% ipython --no-banner

In [1]: import numpy as np

In [2]: import numpy.linalg as la

In [3]: np.set_printoptions(suppress=True, linewidth=120)

In [4]: m1 = np.load("x.npy")

In [5]: m1
Out[5]: 
array([[ -2. ,  -0.1,   1.5,   1.4],
       [ -3. ,  -2. ,  -2.2,   1.1],
       [-13. ,   0.7,  -0.3,   2. ],
       [ -2. ,  -0.2,   0.7,   1.2],
       [ 11. ,  -1.5,   1.5,  -0.5],
       [ -3. ,  -0.2,   0.4,   1.9],
       [-11. ,   1.3,  -1.7,  -0.4],
       [ -1. ,   0.1,  -2.4,   1.4]])

In [6]: q, R = la.qr(m1)

In [7]: np.allclose(R.T @ R, m1.T @ m1)
Out[7]: True

In [8]: np.round(np.abs(np.diag(R)), 3)
Out[8]: array([20.928,  2.464,  3.706,  2.565])

In [9]: rng = np.random.default_rng(3282)

In [10]: out = m1 + rng.integers(-2, 3, (8, 1)) @ rng.integers(-2, 3, (1, 4))

In [11]: out.round(3)
Out[11]: 
array([[ -6. ,  -4.1,   5.5,   1.4],
       [ -3. ,  -2. ,  -2.2,   1.1],
       [-11. ,   2.7,  -2.3,   2. ],
       [ -6. ,  -4.2,   4.7,   1.2],
       [ 15. ,   2.5,  -2.5,  -0.5],
       [ -3. ,  -0.2,   0.4,   1.9],
       [-11. ,   1.3,  -1.7,  -0.4],
       [ -3. ,  -1.9,  -0.4,   1.4]])

In [12]: np.round(la.svd(out - m1, compute_uv=False), 3) + 0
Out[12]: array([12.961,  0.   ,  0.   ,  0.   ])

In [13]: f = np.array([3, 0, 2, 1, 3, 0, 0, 3])

In [14]: X = np.outer(rng.normal(size=28), f) + 0.3 * rng.normal(size=(28, 8))

In [15]: X.round(3)
Out[15]: 
array([[-4.901,  0.32 , -4.045, -1.894, -5.303, -0.088, -0.211, -5.903],
       [ 3.409,  0.08 ,  2.171,  0.942,  4.051,  0.096,  0.098,  3.202],
       [ 3.492,  0.685,  2.145,  1.339,  3.224, -0.429,  0.291,  3.317],
       [ 0.164,  0.081,  0.393, -0.049,  0.254, -0.243,  0.16 ,  0.147],
       [ 4.802,  0.149,  3.229,  1.203,  4.255,  0.013,  0.112,  4.494],
       [-1.011, -0.44 , -0.447,  0.138, -0.991, -0.612, -0.27 , -0.886],
       [ 3.88 , -0.339,  2.991,  1.342,  3.964,  0.457, -0.114,  4.589],
       [ 3.206,  0.013,  2.344,  1.046,  3.548,  0.209,  0.294,  3.016],
       [ 0.904, -0.456,  0.873, -0.07 ,  1.203,  0.143, -0.36 ,  0.968],
       [ 0.952,  0.07 ,  0.714,  0.818,  0.998, -0.126,  0.003,  0.579],
       [-4.401,  0.512, -3.401, -1.46 , -4.39 , -0.033, -0.487, -4.697],
       [-4.403,  0.334, -2.578, -1.41 , -3.534,  0.234, -0.517, -4.075],
       [ 1.915,  0.826,  1.378,  0.487,  2.214,  0.18 ,  0.463,  1.922],
       [ 6.355, -0.523,  3.693,  1.597,  5.505, -0.033, -0.439,  5.477],
       [ 1.11 ,  0.002,  0.978,  0.571,  0.903,  0.155,  0.154,  0.353],
       [ 5.107,  0.38 ,  3.535,  1.015,  4.527,  0.439, -0.487,  4.899],
       [-4.548,  0.281, -3.215, -1.142, -4.338, -0.129,  0.201, -4.043],
       [ 2.953, -0.231,  1.427,  0.954,  2.908, -0.564,  0.418,  2.272],
       [-0.191, -0.567, -0.24 ,  0.076, -1.037,  0.423, -0.106, -0.592],
       [ 0.669,  0.067,  0.061, -0.012, -0.08 ,  0.276,  0.412,  0.331],
       [-3.832, -0.275, -2.726, -1.224, -4.092,  0.012,  0.312, -4.324],
       [ 4.87 , -0.417,  3.213,  1.019,  5.261,  0.396,  0.183,  4.73 ],
       [-3.427, -0.579, -2.429, -1.631, -3.927, -0.342,  0.76 , -3.623],
       [ 0.628,  0.199,  0.658,  0.235,  0.058,  0.184, -0.463,  0.409],
       [ 2.119,  0.432,  1.971,  0.863,  2.964, -0.313,  0.125,  2.694],
       [-0.805, -0.115, -0.488, -0.077, -1.117, -0.163, -0.279, -1.156],
       [-3.674, -0.286, -2.066, -0.947, -3.655,  0.042,  0.025, -3.502],
       [-1.552, -0.068, -1.383, -0.539, -1.446, -0.227,  0.432, -1.84 ]])

In [16]: out = np.c_[X[:, :5] @ np.array([[3, 2, -5, -4, -5],
    ...:     [-5, 3, 4, -5, -3],
    ...:     [-3, 2, -1, 4, 4],
    ...:     [3, 4, -5, -2, 2],
    ...:     [4, -2, 2, 4, -2]]), np.array([0, 3, 2, -3, -3, 3, -4, 0, 0, -3, -1, -1, 3, 4, 0, -4, -4, 5, 1, -1, 2, -2, 1, 0, 4, 3, 0, -2])]

In [17]: out.round(3)
Out[17]: 
array([[-31.063, -13.901,  28.697, -15.6  ,  14.183,   0.   ],
       [ 22.341,   7.067, -15.503,   8.964, -14.82 ,   3.   ],
       [ 17.529,  12.237, -17.112,   1.405, -14.707,   2.   ],
       [ -0.222,   0.652,  -0.139,   1.625,  -0.098,  -3.   ],
       [ 24.599,  12.811, -24.144,   7.579, -17.645,  -3.   ],
       [ -3.042,  -1.703,   1.071,   0.219,   6.844,   3.   ],
       [ 24.243,  10.169, -22.532,  11.307, -11.665,  -4.   ],
       [ 19.856,   8.227, -16.458,   8.588, -11.697,   0.   ],
       [  6.976,  -0.502,  -4.457,   7.11 ,  -2.206,   0.   ],
       [  6.811,   4.817,  -7.288,   1.051,  -2.478,  -3.   ],
       [-27.501, -11.132,  25.977, -13.197,  12.727,  -1.   ],
       [-25.508, -11.533,  25.908,  -5.685,  14.948,  -1.   ],
       [  7.794,   6.585,  -5.653,   1.602,  -9.995,   3.   ],
       [ 37.406,  13.906, -34.531,  10.793, -23.248,   4.   ],
       [  5.708,   4.66 ,  -7.568,   1.927,  -2.312,   0.   ],
       [ 23.966,  13.429, -23.568,   7.892, -19.557,  -4.   ],
       [-26.181, -10.576,  24.115, -11.141,  15.425,  -4.   ],
       [ 20.225,   6.067, -16.07 ,   4.777, -12.27 ,   5.   ],
       [ -0.937,  -0.184,  -3.53 ,  -1.662,   3.921,   1.   ],
       [  1.131,   1.776,  -3.239,  -3.065,  -3.167,  -1.   ],
       [-21.987, -10.652,  18.724,  -8.12 ,  14.821,   2.   ],
       [ 31.158,   8.469, -23.804,  14.465, -18.728,  -2.   ],
       [-20.698, -12.12 ,  17.547,  -5.557,  13.751,   1.   ],
       [ -0.147,   3.991,  -4.061,  -1.108,  -0.75 ,   0.   ],
       [ 12.727,   7.002,  -9.225,   7.378,  -8.207,   4.   ],
       [ -5.076,  -1.005,   2.202,  -2.471,   4.499,   3.   ],
       [-20.853,  -8.817,  16.718,  -4.862,  16.381,   0.   ],
       [ -7.571,  -5.339,   8.677,  -3.69 ,   4.246,  -2.   ]])

In [18]: np.round(la.norm(la.qr(X)[0].T @ out, axis=0) ** 2 / ((out ** 2).sum(axis=0) + 1e-12), 3)
Out[18]: array([1.   , 1.   , 1.   , 1.   , 1.   , 0.325])

In [19]: Uu, sigma, Vh = la.svd(X)

In [20]: np.argmax(sigma[:-1] / (sigma[1:] + 1e-6)) + 1
Out[20]: np.int64(1)

In [21]: sigma.round(3)
Out[21]: array([33.008,  2.135,  1.994,  1.66 ,  1.582,  1.475,  1.152,  0.927])

In [22]: out = Uu[:, :1] @ np.diag(sigma[:1]) @ Vh[:1]

In [23]: la.matrix_rank(X, rtol=0.05)
Out[23]: np.int64(4)

In [24]: la.matrix_rank(out)
Out[24]: np.int64(1)

In [25]: hat = X @ la.solve(X.T @ X, X.T)

In [26]: print(round(np.trace(hat), 3))
8.0

In [27]: print(np.allclose(hat @ hat, hat))
True

In [28]: np.round(la.eigvalsh(hat), 3) + 0
Out[28]: array([0., 0., 0., 0., 0., 0., 0., 0., 0., 0., 0., 0., 0., 0., 0., 0., 0., 0., 0., 0., 1., 1., 1., 1., 1., 1., 1., 1.])

In [29]: cen = X - X.mean(axis=0)

In [30]: Uu, sigma, Vh = la.svd(cen, full_matrices=False)

In [31]: print(np.abs(Vh[0]).argmax())
0

In [32]: round((sigma ** 2).sum() ** 2 / (sigma ** 4).sum(), 3)
Out[32]: np.float64(1.033)

In [33]: np.round(cen.mean(axis=0), 3) + 0
Out[33]: array([0., 0., 0., 0., 0., 0., 0., 0.])

In [34]: print(np.round(np.abs(Vh[-1]), 3))
[0.039 0.097 0.738 0.421 0.041 0.355 0.026 0.373]

In [35]: arr = np.load("m.npy")

In [36]: print(arr)
[[0 1 1 0 0 0 0]
 [1 0 0 0 1 0 1]
 [1 0 0 1 0 1 0]
 [0 0 1 0 1 1 1]
 [0 1 0 1 0 0 0]
 [0 0 1 1 0 0 0]
 [0 1 0 1 0 0 0]]

In [37]: la.lstsq(arr[:-1].T, arr[-1])[2]
Out[37]: np.int32(6)

In [38]: np.round(arr @ la.pinv(arr) @ arr, 3) + 0
Out[38]: 
array([[0., 1., 1., 0., 0., 0., 0.],
       [1., 0., 0., 0., 1., 0., 1.],
       [1., 0., 0., 1., 0., 1., 0.],
       [0., 0., 1., 0., 1., 1., 1.],
       [0., 1., 0., 1., 0., 0., 0.],
       [0., 0., 1., 1., 0., 0., 0.],
       [0., 1., 0., 1., 0., 0., 0.]])

In [39]: np.allclose(arr[:-1].T @ la.lstsq(arr[:-1].T, arr[-1])[0], arr[-1])
Out[39]: True
